$ python -q
>>> import numpy as np
>>> from numpy import linalg as LA
>>> np.set_printoptions(precision=2, suppress=True, linewidth=160)
>>> mat = np.array([[-0.8, -7.0], [-1.1, 1.5], [-0.4, -11.5], [-2.0, -2.5]])
>>> mat
array([[ -0.8,  -7. ],
       [ -1.1,   1.5],
       [ -0.4, -11.5],
       [ -2. ,  -2.5]])
>>> rng = np.random.default_rng(122877)
>>> B = mat + rng.integers(-2, 3, (4, 1)) @ rng.integers(-2, 3, (1, 2))
>>> B
array([[ -0.8,  -7. ],
       [  0.9,   3.5],
       [ -0.4, -11.5],
       [  0. ,  -0.5]])
>>> np.round(LA.svd(B - mat, compute_uv=False), 2) + 0
array([4., 0.])
>>> B = np.array([[1, 3], [2, 0]])
>>> B.T @ mat.T
array([[-14.8,   1.9, -23.4,  -7. ],
       [ -2.4,  -3.3,  -1.2,  -6. ]])
>>> np.einsum("ik,kj->ji", mat, B)
array([[-14.8,   1.9, -23.4,  -7. ],
       [ -2.4,  -3.3,  -1.2,  -6. ]])
>>> LA.matrix_rank(np.vstack([mat, B.T]))
np.int64(2)
>>> np.einsum("ij->j", mat)
array([ -4.3, -19.5])
>>> B = np.array([[4], [3]])
>>> C = np.array([[1, -1]])
>>> F = B @ C + 0.02 * rng.normal(size=(2, 2))
>>> F
array([[ 4.  , -4.01],
       [ 3.03, -2.99]])
>>> idx = rng.permutation(2)
>>> idx
array([0, 1])
>>> B = F[idx][:, idx]
>>> np.allclose(B, F)
True
>>> np.sort(np.abs(LA.eigvals(B)))
array([0.24, 0.77])
>>> np.diag(B)
array([ 4.  , -2.99])
>>> round(float(LA.det(B)), 2), round(float(LA.det(F[idx])), 2)
(0.18, 0.18)
>>> B = np.array([[-8, 5], [7, -8]])
>>> C = np.kron(B, F)
>>> LA.matrix_rank(C)
np.int64(4)
>>> idx = rng.permutation(2)
>>> B = F[:, idx] * rng.choice([-1, 1], 2)
>>> B
array([[-4.  , -4.01],
       [-3.03, -2.99]])
>>> U, _, Vt = LA.svd(F.T @ B)
>>> np.round(U @ Vt, 2) + 0
array([[-1.,  0.],
       [ 0.,  1.]])
>>> idx
array([0, 1])
>>> B = np.array([[-1, 2], [0, 2], [-1, 0]])
>>> feats = np.tile(B, (2, 3))
>>> feats
array([[-1,  2, -1,  2, -1,  2],
       [ 0,  2,  0,  2,  0,  2],
       [-1,  0, -1,  0, -1,  0],
       [-1,  2, -1,  2, -1,  2],
       [ 0,  2,  0,  2,  0,  2],
       [-1,  0, -1,  0, -1,  0]])
>>> U, sv, Vt = LA.svd(feats)
>>> np.argmax(sv[:-1] / (sv[1:] + 1e-6)) + 1
np.int64(2)
>>> B = U[:, :2] @ np.diag(sv[:2]) @ Vt[:2]
>>> round(LA.norm(feats - B, 2), 2), round(sv[2], 2)
(np.float64(0.0), np.float64(0.0))
>>> round(np.abs(feats - B).max(), 2)
np.float64(0.0)
>>> LA.matrix_rank(B)
np.int64(2)
>>> round(float(LA.norm(feats - B) / LA.norm(feats)), 2)
0.0
>>> B.round(2) + 0
array([[-1.,  2., -1.,  2., -1.,  2.],
       [ 0.,  2.,  0.,  2.,  0.,  2.],
       [-1.,  0., -1.,  0., -1.,  0.],
       [-1.,  2., -1.,  2., -1.,  2.],
       [ 0.,  2.,  0.,  2.,  0.,  2.],
       [-1.,  0., -1.,  0., -1.,  0.]])
>>> LA.matrix_rank(feats, rtol=0.05)
np.int64(2)
>>> E = np.loadtxt("block3.csv", delimiter=",")
>>> E
array([[-0.25,  0.9 ,  0.35],
       [-0.5 , -0.42,  0.75],
       [-0.83, -0.01, -0.56],
       [ 0.08,  0.11,  0.01]])
>>> hat = E @ LA.solve(E.T @ E, E.T)
>>> LA.matrix_rank(np.eye(4) - hat)
np.int64(1)
>>> hat @ E[:, 2]
array([ 0.35,  0.75, -0.56,  0.01])
>>> J = np.load("x.npy")
>>> J
array([[ 0.  , -0.74,  0.67],
       [ 0.95, -0.21, -0.24],
       [ 0.32,  0.63,  0.71]])
>>> vec = np.array([-2, 0])
>>> target = mat @ vec
>>> b, lr = np.zeros(2), 1 / LA.norm(mat, 2) ** 2
>>> for i in range(30):
...     b -= lr * mat.T @ (mat @ b - target)
...     if i % 10 == 0: print(i, round(LA.norm(mat @ b - target), 2))
... 
0 4.35
10 3.33
20 2.55
>>> round(LA.cond(mat), 2)
np.float64(6.17)
